% ipython --no-banner

In [1]: import numpy as np

In [2]: np.set_printoptions(suppress=True, linewidth=200)

In [3]: feats = np.load("out19.npy")

In [4]: feats
Out[4]: 
array([[2., 1., 0., 0.],
       [0., 2., 1., 0.],
       [0., 0., 2., 1.],
       [0., 0., 0., 2.]])

In [5]: # triangular, det is the product of the diagonal

In [6]: f = np.array([0, 1, 1])

In [7]: np.polyval(f, feats[0])
Out[7]: array([3., 2., 1., 1.])

In [8]: np.array([np.convolve(row, f, "same") for row in feats])
Out[8]: 
array([[2., 3., 1., 0.],
       [0., 2., 3., 1.],
       [0., 0., 2., 3.],
       [0., 0., 0., 2.]])

In [9]: np.allclose(feats @ feats.T, feats.T @ feats)
Out[9]: False

In [10]: np.kron(np.eye(2, dtype=int), feats)
Out[10]: 
array([[2., 1., 0., 0., 0., 0., 0., 0.],
       [0., 2., 1., 0., 0., 0., 0., 0.],
       [0., 0., 2., 1., 0., 0., 0., 0.],
       [0., 0., 0., 2., 0., 0., 0., 0.],
       [0., 0., 0., 0., 2., 1., 0., 0.],
       [0., 0., 0., 0., 0., 2., 1., 0.],
       [0., 0., 0., 0., 0., 0., 2., 1.],
       [0., 0., 0., 0., 0., 0., 0., 2.]])

In [11]: np.einsum("ii->", feats)
Out[11]: np.float64(8.0)

In [12]: np.round(np.linalg.eigvals(feats), 2)
Out[12]: array([2., 2., 2., 2.])

In [13]: np.poly(feats)
Out[13]: array([  1.,  -8.,  24., -32.,  16.])

In [14]: vec = np.array([2, 1, 1, 1])

In [15]: h1 = np.maximum(feats @ vec, 0)

In [16]: feats * (h1 > 1e-9)[:, None]
Out[16]: 
array([[2., 1., 0., 0.],
       [0., 2., 1., 0.],
       [0., 0., 2., 1.],
       [0., 0., 0., 2.]])

In [17]: feats.T @ h1
Out[17]: array([10., 11.,  9.,  7.])

In [18]: np.maximum(feats @ (3 * vec), 0)
Out[18]: array([15.,  9.,  9.,  6.])

In [19]: np.maximum(feats @ vec, 0) - np.maximum(-feats @ vec, 0)
Out[19]: array([5., 3., 3., 2.])

In [20]: np.flatnonzero(h1 > 1e-9)
Out[20]: array([0, 1, 2, 3])

In [21]: h1
Out[21]: array([5., 3., 3., 2.])

In [22]: vec = np.array([3, 3, 2, 1])

In [23]: y = feats @ vec

In [24]: y
Out[24]: array([9., 8., 5., 2.])

In [25]: np.round(np.linalg.solve(feats, y + feats[:, 0]), 2)
Out[25]: array([4., 3., 2., 1.])

In [26]: np.round(np.linalg.solve(feats, 3 * y), 2)
Out[26]: array([9., 9., 6., 3.])
